% python3 -q
>>> import numpy as np
>>> np.set_printoptions(suppress=True, linewidth=140)
>>> rnd = lambda a: np.round(a, 2) + 0
>>> X = np.array([[4.0, 1.0], [0.0, 4.0]])
>>> r0, r1 = X[0], X[1]
>>> r0 @ r0
np.float64(17.0)
>>> p = (r0 @ r1) / (r0 @ r0) * r0
>>> print(rnd(np.linalg.norm(r0 + r1) ** 2 + np.linalg.norm(r0 - r1) ** 2))
66.0
>>> rnd(r1 - p)
array([-0.94,  3.76])
>>> print(np.outer(r0, r1))
[[ 0. 16.]
 [ 0.  4.]]
>>> W = np.array([[-2, -6, 0, -6], [-2, 8, 8, -2]])
>>> c = np.array([3, 0, 3, 3])
>>> hid = np.maximum(X @ W + c, 0)
>>> (hid > 0).mean(axis=0)
array([0. , 0.5, 1. , 0. ])
>>> (hid > 0).astype(int)
array([[0, 0, 1, 0],
       [0, 1, 1, 0]])
>>> C = np.array([[3, 3, 1], [-3, 3, -2], [0, 0, 1], [0, 2, 2]])
>>> hid @ C
array([[  0.,   0.,  11.],
       [-96.,  96., -29.]])
>>> W @ C
array([[ 12, -36,  -2],
       [-30,  14, -14]])
>>> O, R = np.linalg.qr(X)
>>> R
array([[4., 1.],
       [0., 4.]])
>>> O
array([[ 1.,  0.],
       [-0.,  1.]])
>>> print(O @ R)
[[4. 1.]
 [0. 4.]]
>>> np.allclose(R.T @ R, X.T @ X)
True
>>> mat = np.load("a.npy")
>>> rnd(mat)
array([[ 1.6 , -3.16,  3.53],
       [ 2.28, -0.09,  4.45],
       [ 1.38, -3.62,  3.16],
       [ 1.62,  3.92,  2.65],
       [-1.9 ,  2.3 , -4.01],
       [ 0.89, -4.34,  2.31],
       [-0.93, -4.77, -1.19],
       [-0.82,  4.43, -2.17],
       [-2.28, -0.04, -4.45],
       [ 1.49,  4.15,  2.36],
       [ 2.22, -0.67,  4.43],
       [-1.2 ,  3.93, -2.85]])
>>> Ac = mat - mat.mean(axis=0)
>>> evecs = np.linalg.svd(Ac)[2][:2]
>>> out = Ac - Ac @ evecs.T @ evecs
>>> rnd(out.std(axis=0))
array([0., 0., 0.])
>>> r = np.linalg.matrix_rank(mat)
>>> r
np.int64(2)
>>> N = np.linalg.svd(mat)[2][r:].T
>>> N.shape
(3, 1)
>>> rnd(mat @ N)
array([[0.],
       [0.],
       [0.],
       [0.],
       [0.],
       [0.],
       [0.],
       [0.],
       [0.],
       [0.],
       [0.],
       [0.]])
>>> np.allclose(mat @ N, 0)
True
>>> np.linalg.matrix_rank(mat.T @ mat), np.linalg.matrix_rank(mat @ mat.T)
(np.int64(2), np.int64(2))
>>> rnd(N @ N.T)
array([[ 0.79, -0.05, -0.4 ],
       [-0.05,  0.  ,  0.03],
       [-0.4 ,  0.03,  0.21]])
>>> rnd(N[:, 0] / N[np.abs(N[:, 0]).round(6).argmax(), 0])
array([ 1.  , -0.07, -0.51])
